% ipython --no-banner

In [1]: import numpy as np

In [2]: np.set_printoptions(precision=2, suppress=True, linewidth=160)

In [3]: K = np.loadtxt("m.csv", delimiter=",")

In [4]: K
Out[4]: 
array([[10.,  7.,  6., 12.,  4.],
       [ 7., 10., 13., 12.,  8.],
       [ 6., 13., 22., 15., 11.],
       [12., 12., 15., 27.,  9.],
       [ 4.,  8., 11.,  9.,  7.]])

In [5]: U, sigma, Vh = np.linalg.svd(K)

In [6]: sigma.round(2) + 0
Out[6]: array([58.25, 12.12,  4.22,  1.41,  0.  ])

In [7]: np.argmax(sigma[:-1] / (sigma[1:] + 1e-6)) + 1
Out[7]: np.int64(4)

In [8]: M2 = U[:, :4] @ np.diag(sigma[:4]) @ Vh[:4]

In [9]: round(float(np.abs(K - M2).max()), 2)
Out[9]: 0.0

In [10]: M2
Out[10]: 
array([[10.,  7.,  6., 12.,  4.],
       [ 7., 10., 13., 12.,  8.],
       [ 6., 13., 22., 15., 11.],
       [12., 12., 15., 27.,  9.],
       [ 4.,  8., 11.,  9.,  7.]])

In [11]: np.round(np.linalg.norm(K - M2) / np.linalg.norm(K), 2)
Out[11]: np.float64(0.0)

In [12]: np.linalg.matrix_rank(M2)
Out[12]: np.int64(4)

In [13]: np.linalg.matrix_rank(K, rtol=0.05)
Out[13]: np.int64(3)

In [14]: M2 @ M2
Out[14]: 
array([[ 345.,  394.,  507.,  654.,  298.],
       [ 394.,  526.,  726.,  795.,  415.],
       [ 507.,  726., 1035., 1062.,  582.],
       [ 654.,  795., 1062., 1323.,  615.],
       [ 298.,  415.,  582.,  615.,  331.]])

In [15]: np.round(np.sort(np.abs(np.linalg.eigvals(M2))), 2) + 0
Out[15]: array([ 0.  ,  1.41,  4.22, 12.12, 58.25])

In [16]: np.allclose(M2, M2.T)
Out[16]: True

In [17]: np.allclose(M2 @ M2.T, M2.T @ M2)
Out[17]: True

In [18]: round(np.abs(np.linalg.eigvals(M2)).max(), 2)
Out[18]: np.float64(58.25)

In [19]: (M2 + M2.T) / 2
Out[19]: 
array([[10.,  7.,  6., 12.,  4.],
       [ 7., 10., 13., 12.,  8.],
       [ 6., 13., 22., 15., 11.],
       [12., 12., 15., 27.,  9.],
       [ 4.,  8., 11.,  9.,  7.]])

In [20]: round(np.linalg.det(M2), 2)
Out[20]: np.float64(0.0)

In [21]: round(float(np.trace(M2)), 2)
Out[21]: 76.0

In [22]: F = np.array([[-1.21, -1.91, -0.87, -1.77],
    ...:     [-1.01, 2.0, 1.42, -1.4],
    ...:     [-2.22, -1.39, -1.01, 1.05],
    ...:     [-2.89, 0.68, 0.42, -0.05],
    ...:     [0.04, -2.95, -0.22, 0.51],
    ...:     [-1.66, -0.07, 1.57, 1.94],
    ...:     [0.19, 2.07, 1.36, -1.68],
    ...:     [-2.15, -1.17, -1.18, -1.27],
    ...:     [-0.04, -2.52, 1.33, 0.92],
    ...:     [-1.02, 0.73, 0.52, -2.67],
    ...:     [-2.16, -0.52, 1.98, -0.33]])

In [23]: F
Out[23]: 
array([[-1.21, -1.91, -0.87, -1.77],
       [-1.01,  2.  ,  1.42, -1.4 ],
       [-2.22, -1.39, -1.01,  1.05],
       [-2.89,  0.68,  0.42, -0.05],
       [ 0.04, -2.95, -0.22,  0.51],
       [-1.66, -0.07,  1.57,  1.94],
       [ 0.19,  2.07,  1.36, -1.68],
       [-2.15, -1.17, -1.18, -1.27],
       [-0.04, -2.52,  1.33,  0.92],
       [-1.02,  0.73,  0.52, -2.67],
       [-2.16, -0.52,  1.98, -0.33]])

In [24]: cen = (F - F.mean(axis=0)) / F.std(axis=0)

In [25]: np.argwhere(np.abs(cen) > 2)
Out[25]: array([], shape=(0, 2), dtype=int64)

In [26]: cen.std(axis=0)
Out[26]: array([1., 1., 1., 1.])

In [27]: c = np.linalg.lstsq(np.delete(cen, 1, axis=1), cen[:, 1])[0]

In [28]: round(float(1 - np.var(cen[:, 1] - np.delete(cen, 1, axis=1) @ c)), 2)
Out[28]: 0.58

In [29]: np.abs(c).argmax()
Out[29]: np.int64(1)

In [30]: c
Out[30]: array([-0.32,  0.63, -0.57])
